In [1]: import numpy as np

In [2]: import numpy.linalg as la

In [3]: np.set_printoptions(precision=2, suppress=True, linewidth=100)

In [4]: W0 = np.array([[1.3, 2.0, 3.0, 0.0, -1.0, 2.0, -2.0, -1.0],
   ...:     [-1.0, -0.7, 1.0, 0.0, 3.0, 2.0, 0.0, -2.0],
   ...:     [-2.0, 0.0, -1.7, 0.0, 2.0, 0.0, -2.0, 3.0],
   ...:     [-2.0, 3.0, 3.0, -0.7, 3.0, 2.0, 3.0, 1.0],
   ...:     [-3.0, 3.0, 0.0, -3.0, 1.3, -3.0, -1.0, -1.0],
   ...:     [-3.0, 1.0, 0.0, -3.0, 3.0, 3.3, 0.0, 2.0],
   ...:     [2.0, 3.0, 2.0, 2.0, 0.0, 2.0, -0.7, -3.0],
   ...:     [1.0, 2.0, 3.0, 0.0, -1.0, 2.0, -2.0, -0.7]])

In [5]: rng = np.random.default_rng(77210)

In [6]: labels = rng.permutation(8)

In [7]: labels
Out[7]: array([0, 2, 3, 7, 4, 1, 6, 5])

In [8]: other = W0[labels][:, labels]

In [9]: np.sort(np.abs(la.eigvals(other)))
Out[9]: array([0.3 , 1.78, 3.09, 3.89, 4.19, 4.19, 6.62, 6.62])

In [10]: other
Out[10]: 
array([[ 1.3,  3. ,  0. , -1. , -1. ,  2. , -2. ,  2. ],
       [-2. , -1.7,  0. ,  3. ,  2. ,  0. , -2. ,  0. ],
       [-2. ,  3. , -0.7,  1. ,  3. ,  3. ,  3. ,  2. ],
       [ 1. ,  3. ,  0. , -0.7, -1. ,  2. , -2. ,  2. ],
       [-3. ,  0. , -3. , -1. ,  1.3,  3. , -1. , -3. ],
       [-1. ,  1. ,  0. , -2. ,  3. , -0.7,  0. ,  2. ],
       [ 2. ,  2. ,  2. , -3. ,  0. ,  3. , -0.7,  2. ],
       [-3. ,  0. , -3. ,  2. ,  3. ,  1. ,  0. ,  3.3]])

In [11]: x0 = np.array([-5, -2, -9, 9, 9, -9, 3, 9])

In [12]: h1 = np.maximum(W0 @ x0, 0)

In [13]: np.maximum(W0 @ x0, 0) - np.maximum(-W0 @ x0, 0)
Out[13]: array([-79.5, -11.6,  64.3,  -2.3,   8.7,   1.3, -63.1, -75.3])

In [14]: np.flatnonzero(h1 > 1e-9)
Out[14]: array([2, 4, 5])

In [15]: np.tanh(W0 @ x0)
Out[15]: array([-1.  , -1.  ,  1.  , -0.98,  1.  ,  0.86, -1.  , -1.  ])

In [16]: h1
Out[16]: array([ 0. ,  0. , 64.3,  0. ,  8.7,  1.3,  0. ,  0. ])

In [17]: np.maximum(W0 @ (3 * x0), 0)
Out[17]: array([  0. ,   0. , 192.9,   0. ,  26.1,   3.9,   0. ,   0. ])

In [18]: np.argsort(-la.norm(W0, axis=0).round(6), kind="stable")[:3]
Out[18]: array([5, 1, 2])

In [19]: Uu, sv, VT = la.svd(W0)

In [20]: sv
Out[20]: array([9.45, 9.24, 5.74, 4.73, 3.72, 2.75, 1.64, 0.12])

In [21]: np.argmax(sv[:-1] / (sv[1:] + 1e-6)) + 1
Out[21]: np.int64(7)

In [22]: other = Uu[:, :7] @ np.diag(sv[:7]) @ VT[:7]

In [23]: round(la.norm(W0 - other, 2), 2), np.round(sv[7], 2)
Out[23]: (np.float64(0.12), np.float64(0.12))

In [24]: round(la.norm(W0 - other) / la.norm(W0), 2)
Out[24]: np.float64(0.01)
